>>> import numpy as np
>>> import numpy.linalg as la
>>> np.set_printoptions(precision=1, suppress=True, linewidth=160, floatmode="fixed")
>>> X = np.loadtxt("layer5.csv", delimiter=",")
>>> X
array([[-0.7,  0.6, -0.3],
       [-0.5, -0.8, -0.3],
       [-0.4, -0.1,  0.9]])
>>> # columns are unit length and at right angles
>>> vec = np.array([-3, -4, -1])
>>> y = X @ vec
>>> c, lr = np.zeros(3), 1 / la.norm(X, 2) ** 2
>>> for i in range(200):
...     c -= lr * X.T @ (X @ c - y)
...     if i % 50 == 0: print(i, round(la.norm(X @ c - y), 1))
... 
0 0.0
50 0.0
100 0.0
150 0.0
>>> c
array([-3.0, -4.0, -1.0])
>>> O = X.astype(float).copy()
>>> for j in range(3):
...     O[:, j] -= O[:, :j] @ (O[:, :j].T @ O[:, j])
...     O[:, j] /= la.norm(O[:, j])
... 
>>> np.round(O.T @ O, 1) + 0
array([[1.0, 0.0, 0.0],
       [0.0, 1.0, 0.0],
       [0.0, 0.0, 1.0]])
>>> ang = np.radians(180)
>>> Rm = np.eye(3)
>>> Rm[2, 2] = Rm[0, 0] = np.cos(ang)
>>> Rm[2, 0], Rm[0, 2] = -np.sin(ang), np.sin(ang)
>>> Rm.round(1) + 0
array([[-1.0,  0.0,  0.0],
       [ 0.0,  1.0,  0.0],
       [ 0.0,  0.0, -1.0]])
>>> other = X @ Rm.T
>>> np.allclose(X @ X.T, other @ other.T)
True
>>> la.svd(X, compute_uv=False), la.svd(other, compute_uv=False)
(array([1.0, 1.0, 1.0]), array([1.0, 1.0, 1.0]))
>>> other
array([[ 0.7,  0.6,  0.3],
       [ 0.5, -0.8,  0.3],
       [ 0.4, -0.1, -0.9]])
>>> u = np.array([0, -2, -1])
>>> other = X + np.outer(u, np.eye(3)[1])
>>> other
array([[-0.7,  0.6, -0.3],
       [-0.5, -2.8, -0.3],
       [-0.4, -1.1,  0.9]])
>>> la.matrix_rank(other - X)
np.int64(1)
>>> M = np.array([[-1, 0, 0, 0], [2, -3, 0, 0], [2, 3, -1, 0], [-2, 1, 0, 3]])
>>> la.matrix_power(M - np.diag(np.diag(M)), 4)
array([[0, 0, 0, 0],
       [0, 0, 0, 0],
       [0, 0, 0, 0],
       [0, 0, 0, 0]])
>>> la.matrix_rank(M - M[0, 0] * np.eye(4))
np.int64(3)
>>> np.prod(np.diag(M)), np.round(la.det(M), 1)
(np.int64(-9), np.float64(-9.0))
>>> M @ M
array([[  1,   0,   0,   0],
       [ -8,   9,   0,   0],
       [  2, -12,   1,   0],
       [ -2,   0,   0,   9]])
>>> rng = np.random.default_rng(85)
>>> lab = rng.permutation(4)
>>> lab
array([0, 2, 1, 3])
>>> other = M[lab][:, lab]
>>> other
array([[-1,  0,  0,  0],
       [ 2, -1,  3,  0],
       [ 2,  0, -3,  0],
       [-2,  0,  1,  3]])
>>> np.sort(np.abs(la.eigvals(other)))
array([1.0, 1.0, 3.0, 3.0])
>>> np.trace(other)
np.int64(-2)
>>> proj = np.triu(np.array([[-5, -1, 0, 8], [0, 4, 3, 9], [1, -7, -8, 9], [-4, -9, 7, -1]]), 1) + np.eye(4)
>>> other = proj @ M @ la.inv(proj)
>>> np.poly(other)
array([  1.0,   2.0,  -8.0, -18.0,  -9.0])
>>> np.trace(other), np.trace(M)
(np.float64(-2.0), np.int64(-2))
>>> other
array([[-19.0,  -8.0,  24.0,  32.0],
       [-10.0,   5.0, -18.0, 224.0],
       [-16.0,  -4.0,  11.0,  92.0],
       [ -2.0,  -1.0,   3.0,   1.0]])
>>> round(float(la.det(other)), 1)
-9.0
